$ python -q
>>> import numpy as np
>>> from numpy import linalg as LA
>>> np.set_printoptions(precision=3, suppress=True, linewidth=100, floatmode="fixed")
>>> data = np.loadtxt("data.csv", delimiter=",")
>>> print(data)
[[ -8.000  -7.000  -8.000   9.000]
 [ -8.000   0.000   1.000  -3.000]
 [-32.000  -7.000  -5.000   0.000]]
>>> r0 = np.array([1, -2])
>>> print(np.array([np.convolve(row, r0, "same") for row in data]))
[[ -8.000   9.000   6.000  25.000]
 [ -8.000  16.000   1.000  -5.000]
 [-32.000  57.000   9.000  10.000]]
>>> print(np.convolve(data[1], r0))
[-8.000 16.000  1.000 -5.000  6.000]
>>> W1 = np.array([[-1, 2, 1], [1, 0, -3], [1, -2, 1], [1, -3, 1]])
>>> coef = np.array([3, 1, 2])
>>> hid = np.maximum(data @ W1 + coef, 0)
>>> print((hid > 0).astype(int))
[[1 0 1]
 [1 0 0]
 [1 0 0]]
>>> print(LA.matrix_rank(hid))
2
>>> print(hid)
[[ 5.000  0.000 16.000]
 [ 9.000  0.000  0.000]
 [23.000  0.000  0.000]]
>>> C = np.array([[-1, 2], [1, -3], [8, 1]])
>>> print(hid @ C)
[[123.000  26.000]
 [ -9.000  18.000]
 [-23.000  46.000]]
>>> Uu, s, Vt = LA.svd(data)
>>> print(s.round(3) + 0)
[35.668 12.562  0.000]
>>> M2 = Uu[:, :2] @ np.diag(s[:2]) @ Vt[:2]
>>> print(M2.round(3) + 0)
[[ -8.000  -7.000  -8.000   9.000]
 [ -8.000   0.000   1.000  -3.000]
 [-32.000  -7.000  -5.000   0.000]]
>>> print(LA.matrix_rank(data, rtol=0.05))
2
>>> print(round(float(LA.norm(data - M2) / LA.norm(data)), 3))
0.0
>>> print(LA.matrix_rank(M2))
2
>>> Uu, s, Vt = LA.svd(data, full_matrices=False)
>>> print(np.abs(Vt[0]))
[0.947 0.245 0.196 0.064]
>>> print(Uu.shape, s.shape, Vt.shape)
(3, 3) (3,) (3, 4)
>>> print(np.round(Uu.T @ Uu, 3) + 0)
[[1.000 0.000 0.000]
 [0.000 1.000 0.000]
 [0.000 0.000 1.000]]
>>> print(round(float(np.sqrt((s ** 2).sum())), 3), np.round(LA.norm(data), 3))
37.815 37.815
>>> print(np.round(s / s[0], 3) + 0)
[1.000 0.352 0.000]
>>> print(np.argsort(-LA.norm(data, axis=0).round(6), kind="stable")[:3])
[0 1 2]
>>> print(round(float(LA.norm(data, 2) / LA.norm(data)), 3))
0.943
>>> print([round(float(x), 3) for x in LA.svd(data, compute_uv=False)[:3]])
[35.668, 12.562, 0.0]
>>> print(LA.matrix_rank(data, rtol=0.1))
2
>>> print(LA.cond(data) > 100)
True
>>> feats = np.load("test4.npy")
>>> print(feats)
[[3 0 0 0]
 [3 3 0 0]
 [1 0 2 0]
 [1 3 1 3]]
>>> rng = np.random.default_rng(175)
>>> z = rng.permutation(4)
>>> print(z)
[1 2 3 0]
>>> M2 = feats[z][:, z]
>>> print(M2)
[[3 0 0 3]
 [0 2 0 1]
 [3 1 3 1]
 [0 0 0 3]]
>>> print(np.diag(M2))
[3 2 3 3]
>>> print(round(float(LA.det(M2)), 3), round(float(LA.det(feats[z])), 3))
54.0 -54.0
>>> print(np.sort(np.abs(LA.eigvals(M2))))
[2.000 3.000 3.000 3.000]
>>> w, vecs = LA.eig(feats)
>>> print(feats @ vecs[:, 0] - w[0] * vecs[:, 0])
[0.000 0.000 0.000 0.000]
>>> print(w)
[3.000 3.000 2.000 3.000]
>>> print(np.sort(LA.eigvals(feats.T)))
[2.000 3.000 3.000 3.000]
>>> print(np.prod(w))
54.0
>>> print(np.sort(LA.eigvals(LA.inv(feats))))
[0.333 0.333 0.333 0.500]
>>> print(np.sort(LA.eigvals(feats @ feats)))
[4.000 9.000 9.000 9.000]
>>> Uu, s, Vt = LA.svd(data)
>>> vecs = Vt[:(s > 1e-8).sum()]
>>> x0 = data[2] + 3 * data[1] + rng.integers(2) * np.eye(4)[1]
>>> print(x0)
[-56.000  -6.000  -2.000  -9.000]
>>> print(np.allclose(vecs.T @ vecs @ x0, x0))
False
>>> print(np.round(LA.norm(x0 - vecs.T @ vecs @ x0), 3))
0.895
>>> M = np.load("case0.npy")
>>> print(M)
[[0.200 0.200 0.600 0.000]
 [0.429 0.286 0.143 0.143]
 [0.100 0.300 0.400 0.200]
 [0.000 0.333 0.333 0.333]]
>>> M2 = M + rng.integers(-2, 3, (4, 3)) @ rng.integers(-2, 3, (3, 4))
>>> print(M2)
[[ 0.200 -6.800 -6.400 -7.000]
 [-7.571  0.286  0.143  0.143]
 [ 0.100 -3.700 -3.600 -3.800]
 [ 2.000 -5.667 -5.667 -5.667]]
>>> print(M2 - M)
[[ 0.000 -7.000 -7.000 -7.000]
 [-8.000  0.000  0.000  0.000]
 [ 0.000 -4.000 -4.000 -4.000]
 [ 2.000 -6.000 -6.000 -6.000]]
>>> print(np.abs(M2 - M).sum(axis=1))
[21.000  8.000 12.000 20.000]
>>> print(np.abs(LA.svd(M)[2][-1]))
[0.245 0.747 0.174 0.594]
>>> print(np.argsort(-LA.norm(M, axis=0).round(6), kind="stable")[:3])
[2 1 0]
>>> M2 = M / np.sqrt((M ** 2).mean(axis=1, keepdims=True))
>>> print(LA.norm(M2, axis=1))
[2.000 2.000 2.000 2.000]
>>> print(LA.matrix_rank(M - M.mean(axis=1, keepdims=True)))
3
>>> print(M2[1])
[1.549 1.033 0.516 0.516]
>>> print(M - M.mean(axis=1, keepdims=True))
[[-0.050 -0.050  0.350 -0.250]
 [ 0.179  0.036 -0.107 -0.107]
 [-0.150  0.050  0.150 -0.050]
 [-0.250  0.083  0.083  0.083]]
